$ ipython --no-banner

In [1]: import numpy as np

In [2]: import numpy.linalg as la

In [3]: np.set_printoptions(suppress=True, linewidth=100)

In [4]: data = np.load("test15.npy")

In [5]: data
Out[5]: 
array([[  0.02,   8.83,  -0.05,  -5.19,  -0.19,   0.03,   4.83,   0.58,  43.03],
       [  0.03,  -1.41,  -2.03,  24.83,   0.27,  -0.14,  -2.48,  -0.45,   8.05],
       [ -0.2 ,  -4.54,  -2.09,   2.02,  -0.17,  -0.02,   3.4 ,   1.34,  -3.33],
       [ -0.41,   0.63,  -0.91,   3.16,   0.05,   0.04,   0.35,  -0.74,  21.56],
       [  0.13,   6.  ,  -1.07,   9.18,  -0.05,  -0.17,   4.67,   0.36,  -9.68],
       [ -0.19,  10.84,  -1.19,  -8.86,  -0.05,   0.01,  -1.48,  -0.37, -17.22],
       [ -0.14,   0.14,  -0.47,   3.23,   0.04,  -0.08,   0.25,  -0.16,   1.33],
       [ -0.04,   2.63,   0.52,  -7.95,   0.03,   0.14,   4.33,   0.12, -13.81],
       [ -0.15,  -3.55,   0.2 , -16.95,  -0.13,  -0.01,   0.62,  -1.68,   5.99],
       [ -0.41,  -7.69,  -2.26,   2.31,  -0.05,   0.  ,  -0.64,  -0.89,  -9.11],
       [  0.11,   4.11,   0.28,  11.72,  -0.03,  -0.13,   3.27,   0.51,  -4.22],
       [  0.01,  -3.82,  -0.43,  17.  ,  -0.05,   0.02,  -0.96,  -0.27, -12.56],
       [  0.19,  -4.88,  -2.95,  -7.98,   0.17,  -0.07,  -2.06,   0.09,  14.19],
       [ -0.09,   1.15,   1.83,  -0.95,  -0.13,   0.  ,  -4.67,  -0.15, -14.42],
       [ -0.23,  -3.82,   2.55, -16.62,   0.14,  -0.03,  -3.8 ,   0.4 ,  24.32],
       [ -0.66,   0.54,   0.58,  -6.24,  -0.17,  -0.01,   0.63,  -0.82, -11.64],
       [ -0.08,   1.94,   1.32,   2.69,  -0.04,  -0.06,   4.05,  -0.05,  31.44],
       [ -0.14,  -0.1 ,  -0.07,  -0.48,   0.19,   0.06,  -4.32,  -0.53,  -2.98],
       [  0.38,  -3.16,  -0.63,  10.66,   0.02,  -0.11,  -0.1 ,   0.16,   2.65]])

In [6]: Xc = data - data.mean(axis=0)

In [7]: vecs = la.svd(Xc)[2][:6]

In [8]: A2 = Xc - Xc @ vecs.T @ vecs

In [9]: la.norm(A2, axis=1).round(6).argmax()
Out[9]: np.int64(15)

In [10]: np.round(la.norm(A2) / la.norm(Xc), 2)
Out[10]: np.float64(0.01)

In [11]: np.round(np.diag(vecs.T @ vecs), 2) + 0
Out[11]: array([0.02, 1.  , 1.  , 1.  , 0.  , 0.  , 1.  , 0.98, 1.  ])

In [12]: np.round(A2.std(axis=0), 2) + 0
Out[12]: array([0.19, 0.  , 0.  , 0.  , 0.09, 0.06, 0.  , 0.03, 0.  ])

In [13]: F = np.array([[-3, -3, -3, -3],
    ...:     [-3, -6, -6, -6],
    ...:     [-3, -6, -9, -9],
    ...:     [-3, -6, -9, -12]])

In [14]: def softmax(z):
    ...:     e = np.exp(z - z.max(axis=-1, keepdims=True))
    ...:     return e / e.sum(axis=-1, keepdims=True)
    ...: 

In [15]: softmax(F[0] + 4)
Out[15]: array([0.25, 0.25, 0.25, 0.25])

In [16]: softmax(10 * F[0])
Out[16]: array([0.25, 0.25, 0.25, 0.25])

In [17]: S = F @ F.T / np.sqrt(4)

In [18]: np.round(softmax(S)[0] @ F, 2)
Out[18]: array([ -3.  ,  -6.  ,  -9.  , -11.97])

In [19]: [round(float(la.det(F[:i, :i])), 2) + 0 for i in range(1, 5)]
Out[19]: [-3.0, 9.0, -27.0, 81.0]

In [20]: round(la.eigvalsh(F).min(), 2)
Out[20]: np.float64(-24.87)

In [21]: mat = np.load("arr.npy")

In [22]: mat
Out[22]: 
array([[ 1.,  0.,  0.,  0.,  0.],
       [ 0.,  1.,  0.,  0.,  0.],
       [ 0.,  0.,  0.,  0.,  1.],
       [ 0.,  0.,  0.,  1.,  0.],
       [ 0.,  0., -1.,  0.,  0.]])

In [23]: (la.matrix_power((mat != 0) + (mat.T != 0) + np.eye(5), 5) > 0).astype(int)
Out[23]: 
array([[1, 0, 0, 0, 0],
       [0, 1, 0, 0, 0],
       [0, 0, 1, 0, 1],
       [0, 0, 0, 1, 0],
       [0, 0, 1, 0, 1]])

In [24]: (mat != 0).astype(int)
Out[24]: 
array([[1, 0, 0, 0, 0],
       [0, 1, 0, 0, 0],
       [0, 0, 0, 0, 1],
       [0, 0, 0, 1, 0],
       [0, 0, 1, 0, 0]])

In [25]: np.flatnonzero(la.matrix_power((mat != 0) + (mat.T != 0) + np.eye(5), 5)[3])
Out[25]: array([3])

In [26]: mat @ mat
Out[26]: 
array([[ 1.,  0.,  0.,  0.,  0.],
       [ 0.,  1.,  0.,  0.,  0.],
       [ 0.,  0., -1.,  0.,  0.],
       [ 0.,  0.,  0.,  1.,  0.],
       [ 0.,  0.,  0.,  0., -1.]])

In [27]: cov = mat.T @ mat

In [28]: np.diag(cov)
Out[28]: array([1., 1., 1., 1., 1.])

In [29]: A2 = np.array([[-1, 3, -2], [2, 3, -3]])

In [30]: W2 = np.kron(A2, mat)

In [31]: round(float(la.norm(W2, 2)), 2), np.round(la.norm(A2, 2) * la.norm(mat, 2), 2)
Out[31]: (5.62, np.float64(5.62))

In [32]: A2 = mat / la.norm(mat, axis=1, keepdims=True)

In [33]: cov = A2 @ A2.T

In [34]: (cov - 2 * np.eye(5)).round(6).argmax(axis=1)
Out[34]: array([1, 0, 0, 0, 0])

In [35]: np.argwhere(np.triu(np.abs(cov) > 0.95, 1))
Out[35]: array([], shape=(0, 2), dtype=int64)

In [36]: np.einsum("ij,ji->", mat, mat)
Out[36]: np.float64(1.0)

In [37]: np.poly(mat)
Out[37]: array([ 1., -3.,  4., -4.,  3., -1.])

In [38]: np.round(la.eigvals(mat), 2)
Out[38]: array([0.+1.j, 0.-1.j, 1.+0.j, 1.+0.j, 1.+0.j])

In [39]: np.kron(np.eye(2, dtype=int), mat)
Out[39]: 
array([[ 1.,  0.,  0.,  0.,  0.,  0.,  0.,  0.,  0.,  0.],
       [ 0.,  1.,  0.,  0.,  0.,  0.,  0.,  0.,  0.,  0.],
       [ 0.,  0.,  0.,  0.,  1.,  0.,  0.,  0.,  0.,  0.],
       [ 0.,  0.,  0.,  1.,  0.,  0.,  0.,  0.,  0.,  0.],
       [ 0.,  0., -1.,  0.,  0.,  0.,  0., -0.,  0.,  0.],
       [ 0.,  0.,  0.,  0.,  0.,  1.,  0.,  0.,  0.,  0.],
       [ 0.,  0.,  0.,  0.,  0.,  0.,  1.,  0.,  0.,  0.],
       [ 0.,  0.,  0.,  0.,  0.,  0.,  0.,  0.,  0.,  1.],
       [ 0.,  0.,  0.,  0.,  0.,  0.,  0.,  0.,  1.,  0.],
       [ 0.,  0., -0.,  0.,  0.,  0.,  0., -1.,  0.,  0.]])

In [40]: np.einsum("ii->", mat)
Out[40]: np.float64(3.0)

In [41]: A2 = np.array([[-2, 8, -5, -8, -5, -7, 0, 4],
    ...:     [6, -8, 8, -5, -8, 5, -4, 5],
    ...:     [-7, 8, 9, -9, 3, 7, -1, -5],
    ...:     [4, -6, 4, 5, 8, -9, -1, 0],
    ...:     [-2, 7, -5, 8, -4, 8, 0, -9],
    ...:     [-6, -9, 4, -5, 7, 2, -9, 6],
    ...:     [-7, 1, 9, 1, -4, 0, -1, -1],
    ...:     [-2, -6, 2, 8, -7, 0, 8, 8]])

In [42]: K = np.triu(A2)

In [43]: K
Out[43]: 
array([[-2,  8, -5, -8, -5, -7,  0,  4],
       [ 0, -8,  8, -5, -8,  5, -4,  5],
       [ 0,  0,  9, -9,  3,  7, -1, -5],
       [ 0,  0,  0,  5,  8, -9, -1,  0],
       [ 0,  0,  0,  0, -4,  8,  0, -9],
       [ 0,  0,  0,  0,  0,  2, -9,  6],
       [ 0,  0,  0,  0,  0,  0, -1, -1],
       [ 0,  0,  0,  0,  0,  0,  0,  8]])

In [44]: rng = np.random.default_rng(397)

In [45]: labels = rng.permutation(8)

In [46]: labels
Out[46]: array([7, 6, 1, 3, 0, 5, 2, 4])

In [47]: A2 = K[labels][:, labels]

In [48]: A2
Out[48]: 
array([[ 8,  0,  0,  0,  0,  0,  0,  0],
       [-1, -1,  0,  0,  0,  0,  0,  0],
       [ 5, -4, -8, -5,  0,  5,  8, -8],
       [ 0, -1,  0,  5,  0, -9,  0,  8],
       [ 4,  0,  8, -8, -2, -7, -5, -5],
       [ 6, -9,  0,  0,  0,  2,  0,  0],
       [-5, -1,  0, -9,  0,  7,  9,  3],
       [-9,  0,  0,  0,  0,  8,  0, -4]])

In [49]: round(la.det(A2), 2), round(float(la.det(K[labels])), 2)
Out[49]: (np.float64(46080.0), 46080.0)

In [50]: np.round(np.sort(np.abs(la.eigvals(A2))), 2)
Out[50]: array([1., 2., 2., 4., 5., 8., 8., 9.])

In [51]: np.trace(A2)
Out[51]: np.int64(9)

In [52]: la.matrix_rank(K, rtol=0.1)
Out[52]: np.int64(6)

In [53]: [round(float(x), 2) for x in la.svd(K, compute_uv=False)[:3]]
Out[53]: [22.82, 17.84, 14.81]

In [54]: la.cond(K) > 100
Out[54]: np.True_

In [55]: round(la.norm(K, 2) / la.norm(K), 2)
Out[55]: np.float64(0.63)

In [56]: np.argsort(-la.norm(K, axis=0).round(6), kind="stable")[:3]
Out[56]: array([5, 7, 3])

In [57]: la.matrix_rank(K - K[0, 0] * np.eye(8))
Out[57]: np.int64(7)

In [58]: K @ K
Out[58]: 
array([[   4,  -80,   29,  -19, -113,   37,   44,   92],
       [   0,   64,    8,  -57,   80,    7,  -12,   66],
       [   0,    0,   81, -126,  -57,  182,  -62,  -69],
       [   0,    0,    0,   25,    8,    1,   77, -125],
       [   0,    0,    0,    0,   16,  -16,  -72,   12],
       [   0,    0,    0,    0,    0,    4,   -9,   69],
       [   0,    0,    0,    0,    0,    0,    1,   -7],
       [   0,    0,    0,    0,    0,    0,    0,   64]])

In [59]: np.round(np.sort(la.eigvals(K)), 2)
Out[59]: array([-8., -4., -2., -1.,  2.,  5.,  8.,  9.])

In [60]: np.prod(np.diag(K)), round(la.det(K), 2)
Out[60]: (np.int64(46080), np.float64(46080.0))
